$ python -q
>>> import numpy as np
>>> np.set_printoptions(precision=2, suppress=True, linewidth=160)
>>> W0 = np.load("x.npy")
>>> W0
array([[-5.,  3.,  0.,  0.,  0.],
       [ 3., -1.,  3.,  0.,  0.],
       [ 0.,  3., -1.,  3.,  0.],
       [ 0.,  0.,  3.,  2.,  3.],
       [ 0.,  0.,  0.,  3., -5.]])
>>> rng = np.random.default_rng(43)
>>> idx = rng.permutation(5)
>>> idx
array([4, 1, 2, 0, 3])
>>> A2 = W0[idx][:, idx]
>>> A2
array([[-5.,  0.,  0.,  0.,  3.],
       [ 0., -1.,  3.,  3.,  0.],
       [ 0.,  3., -1.,  0.,  3.],
       [ 0.,  3.,  0., -5.,  0.],
       [ 3.,  0.,  3.,  0.,  2.]])
>>> np.diag(A2)
array([-5., -1., -1., -5.,  2.])
>>> np.round(np.linalg.det(A2), 2), np.round(np.linalg.det(W0[idx]), 2)
(np.float64(-1111.0), np.float64(-1111.0))
>>> np.allclose(A2, W0)
False
>>> np.sort(np.abs(np.linalg.eigvals(A2)))
array([1.56, 3.17, 5.01, 6.23, 7.18])
>>> A2 = np.linalg.inv(W0)
>>> np.round(np.linalg.inv(A2), 2) + 0
array([[-5.,  3.,  0.,  0.,  0.],
       [ 3., -1.,  3.,  0.,  0.],
       [ 0.,  3., -1.,  3.,  0.],
       [ 0.,  0.,  3.,  2.,  3.],
       [ 0.,  0.,  0.,  3., -5.]])
>>> round(np.linalg.cond(W0), 2)
np.float64(4.59)
>>> A2
array([[-0.1 ,  0.17,  0.15, -0.12, -0.07],
       [ 0.17,  0.29,  0.26, -0.2 , -0.12],
       [ 0.15,  0.26, -0.07,  0.05,  0.03],
       [-0.12, -0.2 ,  0.05,  0.22,  0.13],
       [-0.07, -0.12,  0.03,  0.13, -0.12]])
>>> np.linalg.det(W0) * A2
array([[ 107., -192., -171.,  135.,   81.],
       [-192., -320., -285.,  225.,  135.],
       [-171., -285.,   76.,  -60.,  -36.],
       [ 135.,  225.,  -60., -245., -147.],
       [  81.,  135.,  -36., -147.,  134.]])
>>> round(np.linalg.eigvalsh(A2).min(), 2)
np.float64(-0.32)
>>> (W0 + W0.T) / 2
array([[-5.,  3.,  0.,  0.,  0.],
       [ 3., -1.,  3.,  0.,  0.],
       [ 0.,  3., -1.,  3.,  0.],
       [ 0.,  0.,  3.,  2.,  3.],
       [ 0.,  0.,  0.,  3., -5.]])
>>> np.trace(W0)
np.float64(-10.0)
>>> np.allclose(W0 @ W0.T, W0.T @ W0)
True
>>> round(float(np.abs(np.linalg.eigvals(W0)).max()), 2)
7.18
>>> np.sort(np.abs(np.linalg.eigvals(W0)))
array([1.56, 3.17, 5.01, 6.23, 7.18])
>>> W0 @ W0
array([[ 34., -18.,   9.,   0.,   0.],
       [-18.,  19.,  -6.,   9.,   0.],
       [  9.,  -6.,  19.,   3.,   9.],
       [  0.,   9.,   3.,  22.,  -9.],
       [  0.,   0.,   9.,  -9.,  34.]])
>>> np.allclose(W0, W0.T)
True
>>> np.linalg.matrix_power(W0, 3)
array([[-224.,  147.,  -63.,   27.,    0.],
       [ 147.,  -91.,   90.,    0.,   27.],
       [ -63.,   90.,  -28.,   90.,  -36.],
       [  27.,    0.,   90.,   26.,  111.],
       [   0.,   27.,  -36.,  111., -197.]])
>>> round(np.linalg.det(W0), 2)
np.float64(-1111.0)
>>> vec = np.array([2, -3, 2, -3, 1])
>>> h1 = np.maximum(W0 @ vec, 0)
>>> np.tanh(W0 @ vec)
array([-1.,  1., -1.,  1., -1.])
>>> np.maximum(W0 @ (3 * vec), 0)
array([ 0., 45.,  0.,  9.,  0.])
>>> r0 = np.array([1, 3, 4])
>>> arr = np.outer(rng.normal(size=21), r0) + 0.3 * rng.normal(size=(21, 3))
>>> arr
array([[-0.48, -2.38, -2.26],
       [-0.61, -2.7 , -3.63],
       [-2.61, -5.81, -7.85],
       [ 0.62,  3.49,  3.52],
       [-0.49, -0.49,  0.07],
       [ 0.31,  0.75,  0.72],
       [-1.03, -2.1 , -3.4 ],
       [ 0.86,  4.1 ,  4.96],
       [ 1.08,  3.02,  3.6 ],
       [-0.28, -0.17, -0.67],
       [-0.46, -1.69, -2.58],
       [-0.07, -1.46, -1.36],
       [-0.78, -2.02, -3.53],
       [-0.14,  0.05,  0.16],
       [-0.36, -1.76, -2.46],
       [ 0.89,  2.39,  1.94],
       [-0.36, -0.85, -1.41],
       [ 0.08, -1.16, -1.72],
       [ 1.8 ,  3.78,  6.01],
       [-0.02, -2.17, -2.8 ],
       [-1.85, -4.71, -6.31]])
>>> np.round(np.linalg.norm(arr, 2) / np.linalg.norm(arr), 2)
np.float64(0.99)
>>> idx = rng.permutation(3)
>>> A2 = arr[:, idx] * rng.choice([-1, 1], 3)
>>> A2
array([[-0.48, -2.38,  2.26],
       [-0.61, -2.7 ,  3.63],
       [-2.61, -5.81,  7.85],
       [ 0.62,  3.49, -3.52],
       [-0.49, -0.49, -0.07],
       [ 0.31,  0.75, -0.72],
       [-1.03, -2.1 ,  3.4 ],
       [ 0.86,  4.1 , -4.96],
       [ 1.08,  3.02, -3.6 ],
       [-0.28, -0.17,  0.67],
       [-0.46, -1.69,  2.58],
       [-0.07, -1.46,  1.36],
       [-0.78, -2.02,  3.53],
       [-0.14,  0.05, -0.16],
       [-0.36, -1.76,  2.46],
       [ 0.89,  2.39, -1.94],
       [-0.36, -0.85,  1.41],
       [ 0.08, -1.16,  1.72],
       [ 1.8 ,  3.78, -6.01],
       [-0.02, -2.17,  2.8 ],
       [-1.85, -4.71,  6.31]])
>>> Uu, _, Vt = np.linalg.svd(arr.T @ A2)
>>> idx
array([0, 1, 2])
>>> cen = (A2 - A2.mean(axis=0)) / A2.std(axis=0)
>>> np.argwhere(np.abs(cen) > 2)
array([[ 2,  0],
       [ 2,  2],
       [18,  0],
       [18,  2]])
>>> b = np.linalg.lstsq(np.delete(cen, 0, axis=1), cen[:, 0])[0]
>>> round(1 - np.var(cen[:, 0] - np.delete(cen, 0, axis=1) @ b), 2)
np.float64(0.88)
>>> cent = arr[[20, 6]].astype(float)
>>> for _ in range(5):
...     idx = np.linalg.norm(arr[:, None] - cent, axis=-1).argmin(axis=1)
...     cent = np.array([arr[idx == j].mean(axis=0) for j in range(2)])
... 
>>> idx
array([1, 1, 0, 1, 1, 1, 1, 1, 1, 1, 1, 1, 1, 1, 1, 1, 1, 1, 1, 1, 0])
>>> np.abs(cent[1] - cent[0]).argmax()
np.int64(2)
>>> r0 = np.array([0, 0, 2, -2])
>>> A = np.array([np.roll(r0, i) for i in range(4)])
>>> A
array([[ 0,  0,  2, -2],
       [-2,  0,  0,  2],
       [ 2, -2,  0,  0],
       [ 0,  2, -2,  0]])
>>> r0 = np.array([0, 0, 2])
>>> np.cross(A[2, :3], A[1, :3])
array([ 0,  0, -4])
>>> np.array([np.convolve(row, r0, "same") for row in A])
array([[ 0,  0,  0,  4],
       [ 0, -4,  0,  0],
       [ 0,  4, -4,  0],
       [ 0,  0,  4, -4]])
>>> np.convolve(A[2], r0)
array([ 0,  0,  4, -4,  0,  0])
>>> Uu, sv, Vt = np.linalg.svd(A)
>>> vecs = Vt[:(sv > 1e-8).sum()]
>>> vec = A[0] + -2 * A[1] + rng.integers(2) * np.eye(4)[0]
>>> vec
array([ 4.,  0.,  2., -6.])
>>> np.diag(vecs.T @ vecs)
array([0.75, 0.75, 0.75, 0.75])
>>> round(np.linalg.norm(vec - vecs.T @ vecs @ vec), 2)
np.float64(0.0)
>>> (A @ A)[0]
array([ 4, -8,  4,  0])
>>> np.allclose(A @ A.T, A.T @ A)
True
>>> np.sort(np.abs(np.fft.fft(A[0]))), np.round(np.sort(np.linalg.svd(A, compute_uv=False)), 2) + 0
(array([0.  , 2.83, 2.83, 4.  ]), array([0.  , 2.83, 2.83, 4.  ]))
>>> np.fft.fft(A[0])
array([ 0.+0.j, -2.-2.j,  4.+0.j, -2.+2.j])
>>> np.allclose(A, A.T)
False
>>> np.round(np.linalg.det(A), 2)
np.float64(0.0)
>>> np.trace(A)
np.int64(0)
>>> np.round(np.sort(np.abs(np.linalg.eigvals(A))), 2) + 0
array([0.  , 2.83, 2.83, 4.  ])
>>> (A - A.T) / 2
array([[ 0.,  1.,  0., -1.],
       [-1.,  0.,  1.,  0.],
       [ 0., -1.,  0.,  1.],
       [ 1.,  0., -1.,  0.]])
>>> idx = rng.permutation(4)
>>> idx
array([2, 3, 1, 0])
>>> A2 = A[idx][:, idx]
>>> np.diag(A2)
array([0, 0, 0, 0])
>>> np.allclose(A2, A)
False
>>> M = np.loadtxt("data.csv", delimiter=",")
>>> M
array([[ 1.,  0.,  0.,  0.,  2.],
       [ 0.,  3., -2., -5.,  0.],
       [ 0., -3.,  1.,  0.,  0.],
       [ 0.,  5.,  5.,  5.,  0.],
       [ 3.,  0.,  0.,  0., -4.]])
>>> A2 = M / np.linalg.norm(M, axis=1, keepdims=True)
>>> cov = A2 @ A2.T
>>> cov[3]
array([ 0.  , -0.37, -0.37,  1.  ,  0.  ])
>>> np.linalg.norm(A2, axis=1)
array([1., 1., 1., 1., 1.])
>>> cov
array([[ 1.  ,  0.  ,  0.  ,  0.  , -0.45],
       [ 0.  ,  1.  , -0.56, -0.37,  0.  ],
       [ 0.  , -0.56,  1.  , -0.37,  0.  ],
       [ 0.  , -0.37, -0.37,  1.  ,  0.  ],
       [-0.45,  0.  ,  0.  ,  0.  ,  1.  ]])
>>> vec = np.array([-3, -3, 1, -3, -3])
>>> h1 = np.maximum(M @ vec, 0)
>>> M.T @ h1
array([  9., -18.,   2., -20., -12.])
>>> M * (h1 > 1e-9)[:, None]
array([[ 0.,  0.,  0.,  0.,  0.],
       [ 0.,  3., -2., -5.,  0.],
       [ 0., -3.,  1.,  0.,  0.],
       [ 0.,  0.,  0.,  0.,  0.],
       [ 3.,  0.,  0.,  0., -4.]])
>>> np.sort(np.linalg.eigvals(M).real)
array([-5.  ,  2.  ,  2.59,  2.59,  3.83])
>>> np.round(np.linalg.det(M), 2)
np.float64(-850.0)
>>> (np.linalg.matrix_power((M != 0) + (M.T != 0) + np.eye(5), 5) > 0).astype(int)
array([[1, 0, 0, 0, 1],
       [0, 1, 1, 1, 0],
       [0, 1, 1, 1, 0],
       [0, 1, 1, 1, 0],
       [1, 0, 0, 0, 1]])
>>> np.flatnonzero(np.linalg.matrix_power((M != 0) + (M.T != 0) + np.eye(5), 5)[4])
array([0, 4])
>>> M.mean(axis=0)
array([ 0.8,  1. ,  0.8,  0. , -0.4])
>>> np.unravel_index(np.abs(M).argmax(), M.shape)
(np.int64(1), np.int64(3))
>>> M.shape
(5, 5)
>>> np.linalg.matrix_rank(M)
np.int64(5)
>>> np.abs(M).max()
np.float64(5.0)
>>> M.sum(axis=1)
array([ 3., -4., -2., 15., -1.])
>>> K = np.array([[1.0, 0.7, 0.49], [0.7, 1.0, 0.7], [0.49, 0.7, 1.0]])
>>> low = np.linalg.cholesky(K)
>>> K / np.sqrt(np.outer(np.diag(K), np.diag(K)))
array([[1.  , 0.7 , 0.49],
       [0.7 , 1.  , 0.7 ],
       [0.49, 0.7 , 1.  ]])
>>> low @ low.T
array([[1.  , 0.7 , 0.49],
       [0.7 , 1.  , 0.7 ],
       [0.49, 0.7 , 1.  ]])
>>> O = M.astype(float).copy()
>>> for j in range(5):
...     O[:, j] -= O[:, :j] @ (O[:, :j].T @ O[:, j])
...     O[:, j] /= np.linalg.norm(O[:, j])
... 
>>> np.round(O.T @ O, 2) + 0
array([[1., 0., 0., 0., 0.],
       [0., 1., 0., 0., 0.],
       [0., 0., 1., 0., 0.],
       [0., 0., 0., 1., 0.],
       [0., 0., 0., 0., 1.]])
>>> np.round(O.T @ M, 2) + 0
array([[ 3.16,  0.  ,  0.  ,  0.  , -3.16],
       [ 0.  ,  6.56,  2.44,  1.52,  0.  ],
       [ 0.  ,  0.  ,  4.9 ,  6.38,  0.  ],
       [ 0.  ,  0.  ,  0.  ,  2.64,  0.  ],
       [ 0.  ,  0.  ,  0.  ,  0.  ,  3.16]])
>>> O
array([[ 0.32,  0.  ,  0.  ,  0.  ,  0.95],
       [ 0.  ,  0.46, -0.64, -0.62,  0.  ],
       [ 0.  , -0.46,  0.43, -0.78,  0.  ],
       [ 0.  ,  0.76,  0.64, -0.09,  0.  ],
       [ 0.95,  0.  ,  0.  ,  0.  , -0.32]])
>>> w, vecs = np.linalg.eigh(K)
>>> np.linalg.svd(K, compute_uv=False)
array([2.26, 0.51, 0.23])
>>> vecs @ np.diag(w) @ vecs.T
array([[1.  , 0.7 , 0.49],
       [0.7 , 1.  , 0.7 ],
       [0.49, 0.7 , 1.  ]])
>>> w
array([0.23, 0.51, 2.26])
>>> (w > 1e-8).sum(), (w < -1e-8).sum()
(np.int64(3), np.int64(0))
>>> X = np.array([[0.09, 0.1, 0.07, 0.01],
...     [0.54, 0.6, 0.42, 0.06],
...     [1.44, 1.6, 1.12, 0.16],
...     [0.72, 0.8, 0.56, 0.08]])
>>> X
array([[0.09, 0.1 , 0.07, 0.01],
       [0.54, 0.6 , 0.42, 0.06],
       [1.44, 1.6 , 1.12, 0.16],
       [0.72, 0.8 , 0.56, 0.08]])
>>> cov = X.T @ X
>>> (X @ X.T).shape
(4, 4)
>>> np.diag(cov)
array([2.89, 3.57, 1.75, 0.04])
>>> np.round(np.linalg.eigvalsh(cov)[::-1], 2) + 0
array([8.25, 0.  , 0.  , 0.  ])
>>> np.round(np.linalg.svd(X, compute_uv=False) ** 2, 2) + 0
array([8.25, 0.  , 0.  , 0.  ])
>>> np.linalg.matrix_rank(cov)
np.int64(1)
>>> Uu, sv, Vt = np.linalg.svd(X, full_matrices=False)
>>> np.abs(Uu[:, 0]).round(6).argmax()
np.int64(2)
>>> np.cumsum(sv ** 2) / np.sum(sv ** 2)
array([1., 1., 1., 1.])
>>> np.round(Uu.T @ X @ Vt.T, 2) + 0
array([[2.87, 0.  , 0.  , 0.  ],
       [0.  , 0.  , 0.  , 0.  ],
       [0.  , 0.  , 0.  , 0.  ],
       [0.  , 0.  , 0.  , 0.  ]])
>>> np.abs(Vt[0])
array([0.59, 0.66, 0.46, 0.07])
>>> Uu, sv, Vt = np.linalg.svd(X)
>>> np.argmax(sv[:-1] / (sv[1:] + 1e-6)) + 1
np.int64(1)
>>> A2 = Uu[:, :1] @ np.diag(sv[:1]) @ Vt[:1]
>>> np.linalg.matrix_rank(X, rtol=0.05)
np.int64(1)
>>> round(np.abs(X - A2).max(), 2)
np.float64(0.0)
>>> round(np.linalg.norm(X - A2) / np.linalg.norm(X), 2)
np.float64(0.0)
>>> np.linalg.matrix_rank(A2)
np.int64(1)
